>>> import numpy as np
>>> np.set_printoptions(suppress=True, linewidth=200)
>>> data = np.load("out15.npy")
>>> print(data)
[[0 0 1 1 0 1]
 [0 0 1 1 0 1]
 [1 1 0 0 0 1]
 [1 1 0 0 0 0]
 [0 0 0 0 0 0]
 [1 1 1 0 0 0]]
>>> print(np.round(np.linalg.norm(data[2] - data[4]), 2))
1.73
>>> print(np.linalg.norm(data, axis=1).argmax())
0
>>> print(np.round(np.linalg.norm(data[2], 1), 2), round(float(np.linalg.norm(data[2], np.inf)), 2))
3.0 1.0
>>> print(np.round(np.linalg.norm(data, axis=1), 2))
[1.73 1.73 1.73 1.41 0.   1.73]
>>> print(data[2] @ data[4])
0
>>> rng = np.random.default_rng(5735)
>>> m1 = (rng.random((4, 4)) < 0.3) + np.eye(4)
>>> m1 /= m1.sum(axis=1, keepdims=True)
>>> print(m1.round(2))
[[0.33 0.   0.33 0.33]
 [0.   1.   0.   0.  ]
 [0.   0.33 0.67 0.  ]
 [0.   0.   0.   1.  ]]
>>> w, vecs = np.linalg.eig(m1)
>>> print(round(np.prod(w), 2))
0.22
>>> print(m1 @ np.ones(4))
[1. 1. 1. 1.]
>>> print(np.round(np.sort(np.abs(np.linalg.eigvals(m1)))[::-1], 2))
[1.   1.   0.67 0.33]
>>> print(np.round(np.linalg.matrix_power(m1, 100), 2) + 0)
[[0.  0.5 0.  0.5]
 [0.  1.  0.  0. ]
 [0.  1.  0.  0. ]
 [0.  0.  0.  1. ]]
>>> pr = np.eye(4)[1]
>>> for _ in range(5):
...     pr = pr @ m1
...     print(pr.round(2))
... 
[0. 1. 0. 0.]
[0. 1. 0. 0.]
[0. 1. 0. 0.]
[0. 1. 0. 0.]
[0. 1. 0. 0.]
>>> print(np.round(np.kron(np.eye(2, dtype=int), m1), 2))
[[0.33 0.   0.33 0.33 0.   0.   0.   0.  ]
 [0.   1.   0.   0.   0.   0.   0.   0.  ]
 [0.   0.33 0.67 0.   0.   0.   0.   0.  ]
 [0.   0.   0.   1.   0.   0.   0.   0.  ]
 [0.   0.   0.   0.   0.33 0.   0.33 0.33]
 [0.   0.   0.   0.   0.   1.   0.   0.  ]
 [0.   0.   0.   0.   0.   0.33 0.67 0.  ]
 [0.   0.   0.   0.   0.   0.   0.   1.  ]]
>>> print(round(float(np.linalg.det(m1[::-1])), 2))
0.22
>>> print(np.einsum("ii->", m1))
3.0
>>> E = rng.normal(size=(15, 5)) + 20 * np.array([0, 2, 1, 0, 1])
>>> print(E.round(2))
[[-3.01 41.08 19.04 -0.59 17.56]
 [-0.11 41.2  19.78  0.37 18.99]
 [-0.82 39.38 19.56  1.52 18.2 ]
 [ 0.16 40.69 19.59  2.34 19.74]
 [-0.48 39.29 21.34  0.37 19.  ]
 [ 1.21 38.72 20.    0.97 18.72]
 [ 0.24 39.46 21.16 -0.24 20.51]
 [ 1.04 40.22 20.43 -0.11 19.09]
 [ 1.52 39.45 21.89  1.75 20.32]
 [-1.   41.07 19.99  0.22 19.3 ]
 [-0.61 39.92 20.16 -0.01 22.31]
 [-0.19 40.01 21.15  2.25 19.76]
 [-0.49 40.38 19.19 -0.37 19.91]
 [ 0.25 40.72 19.79  1.72 20.03]
 [ 1.3  39.45 20.    0.61 22.06]]
>>> Z = E[[11, 0]].astype(float)
>>> for _ in range(7):
...     z = np.linalg.norm(E[:, None] - Z, axis=-1).argmin(axis=1)
...     Z = np.array([E[z == j].mean(axis=0) for j in range(2)])
... 
>>> print(z)
[1 0 0 0 0 0 0 0 0 0 0 0 0 0 0]
>>> print(Z.round(2))
[[ 0.14 40.   20.29  0.81 19.85]
 [-3.01 41.08 19.04 -0.59 17.56]]
>>> A = np.array([[2.7, -4.32, 2.59], [-4.32, -0.72, 1.63], [2.59, 1.63, 1.02]])
>>> print(A)
[[ 2.7  -4.32  2.59]
 [-4.32 -0.72  1.63]
 [ 2.59  1.63  1.02]]
>>> W1 = np.array([[-2, 3, -4], [-4, 2, -5], [-2, -3, 2]])
>>> b = np.array([-3, -3, -1])
>>> hid = np.maximum(A @ W1 + b, 0)
>>> print((hid > 0).astype(int))
[[1 0 1]
 [1 0 1]
 [0 1 0]]
>>> print(hid.round(2))
[[ 3.7   0.   14.98]
 [ 5.26  0.   23.14]
 [ 0.    4.97  0.  ]]
>>> print(np.round((hid > 0).mean(axis=0), 2))
[0.67 0.33 0.67]
>>> print(np.linalg.matrix_rank(hid))
3
>>> Z = np.array([[1, 1], [2, 2], [1, 0]])
>>> print(W1 @ Z)
[[ 0  4]
 [-5  0]
 [-6 -8]]
>>> print(np.round(hid @ Z, 2))
[[18.68  3.7 ]
 [28.4   5.26]
 [ 9.94  9.94]]
>>> x = np.array([-3, 3, 0])
>>> h = np.maximum(hid @ x, 0)
>>> print(np.flatnonzero(h > 1e-9))
[2]
>>> print(np.round(np.maximum(hid @ x, 0) - np.maximum(-hid @ x, 0), 2))
[-11.1  -15.78  14.91]
>>> print(np.round(np.tanh(hid @ x), 2))
[-1. -1.  1.]
>>> def softmax(z):
...     e = np.exp(z - z.max(axis=-1, keepdims=True))
...     return e / e.sum(axis=-1, keepdims=True)
... 
>>> print(np.round(softmax(A[0]), 2) + 0)
[0.53 0.   0.47]
>>> print(softmax(A).sum(axis=1))
[1. 1. 1.]
>>> att = A @ A.T / np.sqrt(3)
>>> print(np.round(softmax(att + np.triu(np.full(att.shape, -np.inf), 1)), 2) + 0)
[[1.   0.   0.  ]
 [0.   1.   0.  ]
 [0.01 0.   0.99]]
>>> print(np.round(softmax(att)[0] @ A, 2))
[ 2.7  -4.32  2.59]
>>> M2 = A / np.sqrt((A ** 2).mean(axis=1, keepdims=True))
>>> print(np.linalg.matrix_rank(M2) == np.linalg.matrix_rank(A))
True
>>> print(np.round(A - A.mean(axis=1, keepdims=True), 2))
[[ 2.38 -4.64  2.27]
 [-3.18  0.42  2.77]
 [ 0.84 -0.12 -0.73]]
>>> print(M2[0].round(2))
[ 0.82 -1.31  0.78]
>>> print(np.round(np.linalg.norm(M2, axis=1), 2))
[1.73 1.73 1.73]
>>> Z = np.array([[2, -2, -5]])
>>> X = rng.normal(size=(29, 1)) @ Z + np.array([5, 4, -5])
>>> print(X.round(2))
[[  4.89   4.11  -4.72]
 [  6.51   2.49  -8.78]
 [  5.48   3.52  -6.21]
 [  4.15   4.85  -2.86]
 [  5.57   3.43  -6.43]
 [  4.57   4.43  -3.92]
 [  4.17   4.83  -2.94]
 [  5.12   3.88  -5.29]
 [  2.44   6.56   1.39]
 [  2.3    6.7    1.74]
 [  7.5    1.5  -11.26]
 [  2.21   6.79   1.99]
 [ -1.12  10.12  10.3 ]
 [  4.38   4.62  -3.45]
 [  5.97   3.03  -7.43]
 [  7.01   1.99 -10.02]
 [  5.82   3.18  -7.04]
 [  8.19   0.81 -12.96]
 [  9.03  -0.03 -15.08]
 [  3.91   5.09  -2.29]
 [  5.42   3.58  -6.05]
 [  4.64   4.36  -4.1 ]
 [  2.27   6.73   1.81]
 [  6.55   2.45  -8.89]
 [  8.77   0.23 -14.43]
 [  5.31   3.69  -5.77]
 [  6.38   2.62  -8.44]
 [  4.04   4.96  -2.61]
 [  5.6    3.4   -6.49]]
>>> z = X[:, 0] > np.median(X[:, 0])
>>> f = X[z].mean(axis=0) - X[~z].mean(axis=0)
>>> print(((X - X.mean(axis=0)) @ f > 0).astype(int))
[0 1 1 0 1 0 0 1 0 0 1 0 0 0 1 1 1 1 1 0 1 0 0 1 1 1 1 0 1]
>>> print(f.round(2))
[ 3.15 -3.15 -7.87]
